% python3 -q
>>> import numpy as np
>>> import numpy.linalg as la
>>> np.set_printoptions(precision=3, suppress=True, linewidth=140, legacy="1.25")
>>> F = np.loadtxt("arr.csv", delimiter=",")
>>> F
array([[  2.,   3.,   4.,   5.,   6.,   7.,   8.,   9.,  10.,  11.],
       [ 12.,  13.,  14.,  15.,  16.,  17.,  18.,  19.,  20.,  21.],
       [ 22.,  23.,  24.,  25.,  26.,  27.,  28.,  29.,  30.,  31.],
       [ 32.,  33.,  34.,  35.,  36.,  37.,  38.,  39.,  40.,  41.],
       [ 42.,  43.,  44.,  45.,  46.,  47.,  48.,  49.,  50.,  51.],
       [ 52.,  53.,  54.,  55.,  56.,  57.,  58.,  59.,  60.,  61.],
       [ 62.,  63.,  64.,  65.,  66.,  67.,  68.,  69.,  70.,  71.],
       [ 72.,  73.,  74.,  75.,  76.,  77.,  78.,  79.,  80.,  81.],
       [ 82.,  83.,  84.,  85.,  86.,  87.,  88.,  89.,  90.,  91.],
       [ 92.,  93.,  94.,  95.,  96.,  97.,  98.,  99., 100., 101.]])
>>> x = np.array([0, 3, 1, 3, 2, 2, 2, 2, 1, 3])
>>> a = np.maximum(F @ x, 0)
>>> np.tanh(F @ x)
array([1., 1., 1., 1., 1., 1., 1., 1., 1., 1.])
>>> a
array([ 131.,  321.,  511.,  701.,  891., 1081., 1271., 1461., 1651., 1841.])
>>> np.maximum(F @ x, 0) - np.maximum(-F @ x, 0)
array([ 131.,  321.,  511.,  701.,  891., 1081., 1271., 1461., 1651., 1841.])
>>> rng = np.random.default_rng(811)
>>> idx = rng.permutation(10)
>>> idx
array([0, 4, 1, 6, 2, 5, 9, 3, 8, 7])
>>> B = F[idx][:, idx]
>>> print(np.allclose(B, F))
False
>>> np.round(np.sort(np.abs(la.eigvals(B))), 3) + 0
array([  0.  ,   0.  ,   0.  ,   0.  ,   0.  ,   0.  ,   0.  ,   0.  ,  15.55, 530.55])
>>> np.abs(np.diag(la.qr(F)[1])) > 1e-9
array([ True,  True, False, False, False, False, False, False, False, False])
>>> print(la.lstsq(F[:-1].T, F[-1])[2])
2
>>> print(np.allclose(F[:-1].T @ la.lstsq(F[:-1].T, F[-1])[0], F[-1]))
True
>>> X = np.load("x.npy")
>>> X
array([[13., -8., -1., -7.],
       [ 5., -3., -1., -4.],
       [11., -8., -3., -3.],
       [11., -8., -1., -5.]])
>>> B = X / la.norm(X, axis=1, keepdims=True)
>>> G = B @ B.T
>>> np.argwhere(np.triu(np.abs(G) > 0.95, 1))
array([[0, 1],
       [0, 2],
       [0, 3],
       [1, 3],
       [2, 3]])
>>> np.round(np.degrees(np.arccos(np.clip(G[3, 1], -1, 1))), 3)
15.422
>>> print(G[3])
[0.994 0.964 0.981 1.   ]
>>> feats = np.array([[1, 1, -1, -1, 1, 1, -1, -1],
...     [1, -1, -1, 1, -1, 1, 1, -1],
...     [1, -1, -1, 1, 1, -1, -1, 1]])
>>> u = np.array([-1, -3])
>>> np.correlate(feats[0], feats[1], "full")
array([-1,  0,  3,  0, -3,  0,  1,  0,  1,  0, -3,  0,  3,  0, -1])
>>> np.convolve(feats[0], u)
array([-1, -4, -2,  4,  2, -4, -2,  4,  3])
>>> x = np.array([1, 2, 3, 3, 3, 2, 3, 3])
>>> a = np.maximum(feats @ x, 0)
>>> np.maximum(feats @ x, 0) - np.maximum(-feats @ x, 0)
array([-4, -2,  0])
>>> feats.T @ a
array([0, 0, 0, 0, 0, 0, 0, 0])
>>> E = np.load("run14.npy")
>>> E
array([[0, 1, 0, 0, 0, 0, 1, 1, 1, 0],
       [1, 0, 0, 0, 0, 0, 1, 1, 1, 0],
       [0, 0, 0, 1, 1, 1, 0, 0, 0, 1],
       [0, 0, 1, 0, 1, 1, 0, 0, 0, 1],
       [0, 0, 1, 1, 0, 0, 0, 0, 0, 0],
       [0, 0, 1, 1, 0, 0, 0, 0, 0, 1],
       [1, 1, 0, 0, 0, 0, 0, 1, 1, 0],
       [1, 1, 0, 0, 0, 0, 1, 0, 1, 0],
       [1, 1, 0, 0, 0, 0, 1, 1, 0, 0],
       [0, 0, 1, 1, 0, 1, 0, 0, 0, 0]])
>>> x = np.array([-2, -9, -4, 6, -1, -5, 9, -3, -7, -8])
>>> print((E * x).sum(axis=1))
[-10  -3  -8 -18   2  -6 -21  -9  -5  -3]
>>> np.sign((E @ x).round(6))
array([-1, -1, -1, -1,  1, -1, -1, -1, -1, -1])
>>> E * x
array([[ 0, -9,  0,  0,  0,  0,  9, -3, -7,  0],
       [-2,  0,  0,  0,  0,  0,  9, -3, -7,  0],
       [ 0,  0,  0,  6, -1, -5,  0,  0,  0, -8],
       [ 0,  0, -4,  0, -1, -5,  0,  0,  0, -8],
       [ 0,  0, -4,  6,  0,  0,  0,  0,  0,  0],
       [ 0,  0, -4,  6,  0,  0,  0,  0,  0, -8],
       [-2, -9,  0,  0,  0,  0,  0, -3, -7,  0],
       [-2, -9,  0,  0,  0,  0,  9,  0, -7,  0],
       [-2, -9,  0,  0,  0,  0,  9, -3,  0,  0],
       [ 0,  0, -4,  6,  0, -5,  0,  0,  0,  0]])
>>> E @ (2 * x)
array([-20,  -6, -16, -36,   4, -12, -42, -18, -10,  -6])
>>> print(E @ np.ones(10))
[4. 4. 4. 4. 2. 3. 4. 4. 4. 3.]
>>> (E @ x).argmax()
4
>>> E @ np.eye(10)[9]
array([0., 0., 1., 1., 0., 1., 0., 0., 0., 0.])
>>> np.einsum("ij,j->i", E, x)
array([-10,  -3,  -8, -18,   2,  -6, -21,  -9,  -5,  -3])
>>> m1 = np.loadtxt("block16.csv", delimiter=",")
>>> m1
array([[ 0.274,  0.284, -4.644],
       [-1.38 , -0.018, -4.877],
       [ 2.517,  1.607, -4.738],
       [-1.224, -0.388,  0.96 ],
       [ 0.513,  2.194, -4.687],
       [ 0.73 ,  2.349, -0.248],
       [ 0.393,  0.249,  2.295],
       [-0.534, -0.415,  0.908],
       [-0.535, -0.538,  3.02 ],
       [ 2.576,  1.797, -4.119],
       [ 1.199, -2.039, -5.319],
       [-1.166,  0.811,  0.583],
       [ 0.931,  2.306, -3.451],
       [ 1.209, -0.643,  3.329],
       [-0.653, -0.165, -3.894],
       [ 1.857,  0.527, -5.783],
       [ 2.232,  0.176, -4.521],
       [ 2.502,  0.205, -4.799],
       [ 1.43 ,  1.798, -3.771],
       [-0.46 ,  0.664,  3.691],
       [-0.543, -0.151, -3.433],
       [ 0.12 , -0.063, -5.016],
       [-2.071, -1.169,  1.833],
       [-1.193,  1.556,  4.119],
       [ 0.358,  1.217, -5.444],
       [-0.32 ,  2.027, -4.523],
       [-0.831,  1.053,  4.019],
       [ 1.464,  1.174, -4.559],
       [-0.716,  0.261,  0.62 ],
       [-0.247,  3.967,  3.585],
       [ 3.349,  1.531, -3.407],
       [-2.03 ,  0.92 ,  1.401],
       [ 1.615,  1.176, -3.464]])
>>> cen = m1 - m1.mean(axis=0)
>>> vecs = la.svd(cen)[2][:1]
>>> B = cen - cen @ vecs.T @ vecs
>>> (cen @ vecs.T).std(axis=0)
array([3.523])
>>> P = m1 @ la.solve(m1.T @ m1, m1.T)
>>> print(P @ m1[:, 1])
[ 0.284 -0.018  1.607 -0.388  2.194  2.349  0.249 -0.415 -0.538  1.797 -2.039  0.811  2.306 -0.643 -0.165  0.527  0.176  0.205  1.798
  0.664 -0.151 -0.063 -1.169  1.556  1.217  2.027  1.053  1.174  0.261  3.967  1.531  0.92   1.176]
>>> np.round(la.eigvalsh(P), 3) + 0
array([0., 0., 0., 0., 0., 0., 0., 0., 0., 0., 0., 0., 0., 0., 0., 0., 0., 0., 0., 0., 0., 0., 0., 0., 0., 0., 0., 0., 0., 0., 1., 1., 1.])
>>> round(np.trace(P), 3)
3.0
>>> mat = np.load("m.npy")
>>> mat
array([[ -1.025,  -0.178,   2.146,  -0.45 ,   0.757,  -1.833,  -0.049,  -1.56 ,  -2.496],
       [  1.054,   0.583,  -0.848,   0.168,  -0.153,   0.889,   0.404,   1.397,  -0.321],
       [  0.646,   0.541,  -0.199,  -0.214,  -0.463,   0.59 ,   0.263,   0.756,  -1.759],
       [  2.343,   0.69 ,  -2.155,  -1.149,   0.551,   1.701,   1.644,   5.011,   1.698],
       [ -3.424,  -2.749,   0.917,   2.453,  -0.833,   0.186,  -2.443,  -6.134,   2.26 ],
       [  0.586,   0.381,  -1.534,   1.036,  -0.403,   0.708,  -0.608,  -0.017,   1.193],
       [  3.191,   2.211,  -2.113,  -1.031,  -0.323,   1.697,   1.422,   4.878,  -1.508],
       [  1.492,   1.81 ,   1.269,  -2.48 ,   0.412,  -1.652,   1.901,   3.268,  -2.638],
       [ -0.368,   0.876,   2.074,  -1.036,  -0.68 ,  -1.781,   0.179,  -0.93 ,  -3.276],
       [  3.393,   2.731,  -1.607,  -1.097,   0.576,   0.601,   1.49 ,   4.862,  -2.187],
       [  1.04 ,   0.877,   1.67 ,  -2.358,   1.716,  -1.52 ,   2.36 ,   3.329,  -1.727],
       [ -0.122,   0.946,   2.363,  -1.38 ,   0.442,  -2.04 ,   0.747,  -0.094,  -3.951],
       [ -1.625,  -0.893,   2.627,  -1.383,   0.369,  -1.887,   0.439,  -1.199,  -0.21 ],
       [  1.4  ,   0.926,  -0.136,  -1.095,   0.924,  -0.221,   1.39 ,   2.909,  -0.294],
       [ -6.357,  -4.695,   2.781,   3.452,  -1.531,  -0.829,  -3.869, -10.813,   2.761],
       [ -1.947,  -2.218,   0.919,   0.52 ,   1.952,  -0.837,  -0.339,  -1.814,   3.468],
       [  1.076,   0.178,  -1.156,  -0.128,   0.029,   1.282,   0.753,   2.174,   0.282],
       [  3.526,   2.796,  -0.384,  -2.98 ,   0.962,   0.138,   2.881,   6.614,  -3.579],
       [ -0.373,  -0.605,  -0.691,   1.081,  -0.819,   1.1  ,  -0.519,  -0.974,   0.895],
       [  1.682,   2.208,   0.923,  -2.192,   0.746,  -1.364,   1.478,   2.908,  -3.158],
       [ -1.399,  -1.238,   0.047,   1.609,   0.318,  -0.258,  -1.285,  -2.798,   2.479],
       [  1.852,   2.365,  -0.139,  -0.665,   0.411,  -0.769,   0.421,   1.623,  -3.104],
       [ -0.775,  -0.346,   0.286,   0.405,  -0.465,   0.045,  -0.641,  -1.539,  -0.513],
       [  0.898,   0.548,  -2.351,   1.026,  -1.14 ,   1.626,  -0.904,   0.336,   1.365],
       [ -1.087,  -1.369,  -2.714,   4.059,  -1.712,   2.198,  -2.768,  -4.023,   3.68 ],
       [  1.681,   1.813,  -0.233,  -1.197,   0.516,  -0.691,   0.874,   2.465,  -1.251],
       [  0.301,  -0.3  ,  -1.868,   1.523,  -0.383,   1.693,  -0.667,  -0.195,   1.86 ],
       [ -0.637,  -0.881,  -1.354,   1.608,  -0.3  ,   1.119,  -1.31 ,  -1.715,   2.222],
       [ -0.007,  -0.029,  -0.618,   0.411,   0.335,  -0.271,  -0.379,  -0.281,   2.953],
       [  0.508,   0.258,  -0.336,  -0.106,   0.609,  -0.26 ,   0.167,   0.835,   1.065],
       [  0.718,  -0.003,  -0.233,  -0.715,   1.101,   0.289,   1.109,   2.225,   0.844],
       [  0.832,   0.877,   1.028,  -1.576,   0.113,  -0.422,   1.136,   1.87 ,  -3.502],
       [ -0.718,  -0.845,  -0.597,   1.471,   0.516,   0.346,  -1.022,  -1.729,   1.677],
       [  0.849,   0.69 ,  -2.393,   1.623,  -0.508,   1.319,  -1.21 ,  -0.371,   1.852],
       [ -0.857,  -0.511,   1.977,  -0.941,   0.694,  -1.668,   0.773,  -0.201,  -0.448],
       [  0.562,   0.011,  -0.923,   0.044,  -0.182,   0.981,   0.172,   1.075,   1.067],
       [  0.219,  -0.333,  -0.333,   0.004,   0.866,   0.271,   0.564,   1.08 ,   1.147],
       [  1.667,   1.742,   1.228,  -2.65 ,   1.782,  -1.776,   2.082,   3.786,  -2.486],
       [ -1.112,  -1.755,  -2.718,   3.205,  -1.013,   2.411,  -2.256,  -2.955,   4.896],
       [  5.71 ,   4.844,  -1.037,  -3.798,   1.396,  -0.264,   3.881,   9.56 ,  -5.497],
       [ -0.601,  -0.534,  -0.895,   1.49 ,  -0.982,   0.844,  -1.206,  -1.947,   0.994]])
>>> dist = la.norm(mat[:, None] - mat[None], axis=-1)
>>> np.flatnonzero(dist[20] < dist.mean() / 2)
array([15, 18, 20, 27, 28, 32, 40])
>>> dist.shape
(41, 41)
>>> print(dist.mean(axis=1).argmax())
14
>>> x = np.array([3, 3, 2, 1, 2, 1, 1, 1, 3])
>>> rhs = mat @ x
>>> print(np.round(la.pinv(mat) @ mat, 3) + 0)
[[1. 0. 0. 0. 0. 0. 0. 0. 0.]
 [0. 1. 0. 0. 0. 0. 0. 0. 0.]
 [0. 0. 1. 0. 0. 0. 0. 0. 0.]
 [0. 0. 0. 1. 0. 0. 0. 0. 0.]
 [0. 0. 0. 0. 1. 0. 0. 0. 0.]
 [0. 0. 0. 0. 0. 1. 0. 0. 0.]
 [0. 0. 0. 0. 0. 0. 1. 0. 0.]
 [0. 0. 0. 0. 0. 0. 0. 1. 0.]
 [0. 0. 0. 0. 0. 0. 0. 0. 1.]]
>>> la.solve(mat.T @ mat, mat.T @ rhs)
array([3., 3., 2., 1., 2., 1., 1., 1., 3.])
>>> rhs = rhs + 0.1 * rng.normal(size=41)
>>> rhs
array([ -9.322,   4.923,  -1.614,  18.271, -17.44 ,   3.613,  13.89 ,   6.394,  -9.076,  15.458,   9.197,  -6.593,  -6.161,  10.522,
       -34.368,   1.212,   6.388,  16.099,  -2.655,   6.417,  -2.729,   4.451,  -6.759,   3.344,  -5.716,   8.839,   3.388,  -1.486,
         7.838,   6.592,   9.198,  -2.169,  -0.729,   5.663,  -2.242,   4.823,   6.191,  10.12 ,  -0.991,  25.352,  -4.95 ])
>>> coef, *_ = la.lstsq(mat, rhs)
>>> coef
array([ 3.525,  2.935,  1.268,  0.315,  2.127,  1.078,  2.245, -0.156,  3.003])
